$ python -q
>>> import numpy as np
>>> np.set_printoptions(precision=1, suppress=True, linewidth=100)
>>> E = np.loadtxt("x.csv", delimiter=",")
>>> E
array([[-0.6,  0.1,  0.2,  1.2, -1.1, -0.8],
       [ 1.1,  0. , -0.5, -0.5,  0.5,  0.1],
       [-1.2,  2. , -0.7, -0.8,  3. ,  1. ]])
>>> u = np.array([-7, 5, 5])
>>> np.cross(E[2, :3], E[1, :3])
array([-1. , -1.4, -2.2])
>>> np.convolve(E[2], u)
array([  8.4, -20. ,   8.9,  12.1, -28.5,   4. ,  20. ,   5. ])
>>> np.correlate(E[2], E[1], "full")
array([-0.1, -0.4,  1.5, -0.8, -0.8,  1. ,  1.6, -2.8, -1.4,  3.3,  1.1])
>>> out = E / np.linalg.norm(E, axis=1, keepdims=True)
>>> cov = out @ out.T
>>> np.round(np.degrees(np.arccos(np.clip(cov[1, 0], -1, 1))), 1)
np.float64(137.5)
>>> np.argwhere(np.triu(np.abs(cov) > 0.95, 1))
array([], shape=(0, 2), dtype=int64)
>>> (cov - 2 * np.eye(3)).round(6).argmax(axis=1)
array([2, 2, 1])
>>> cov[1]
array([-0.7,  1. ,  0.2])
>>> np.linalg.norm(out, axis=1)
array([1., 1., 1.])
>>> u, v = E[1], E[0]
>>> round(float(u @ v), 1)
-2.0
>>> round(float(u @ u), 1)
2.0
>>> p = (u @ v) / (u @ u) * u
>>> v - p
array([ 0.5,  0.1, -0.3,  0.7, -0.6, -0.7])
>>> round(float(np.linalg.norm(u + v) ** 2 + np.linalg.norm(u - v) ** 2), 1)
11.3
>>> p
array([-1.1, -0. ,  0.5,  0.5, -0.5, -0.1])
>>> np.linalg.matrix_rank(np.outer(u, v))
np.int64(1)
>>> vec = np.array([7, 7, 5, 8, 9, 4])
>>> E @ vec
array([-6. ,  6.1, 26.7])
>>> E @ np.ones(6)
array([-1. ,  0.7,  3.3])
>>> (E @ vec).argmax()
np.int64(2)
>>> np.einsum("ij,j->i", E, vec)
array([-6. ,  6.1, 26.7])
>>> vec @ E
Traceback (most recent call last):
  File "<python-input-28>", line 1, in <module>
    vec @ E
    ~~~~^~~
ValueError: matmul: Input operand 1 has a mismatch in its core dimension 0, with gufunc signature (n?,k),(k,m?)->(n?,m?) (size 3 is different from 6)
>>> E * vec
array([[-4.2,  0.7,  1. ,  9.6, -9.9, -3.2],
       [ 7.7,  0. , -2.5, -4. ,  4.5,  0.4],
       [-8.4, 14. , -3.5, -6.4, 27. ,  4. ]])
>>> E @ (2 * vec)
array([-12. ,  12.2,  53.4])
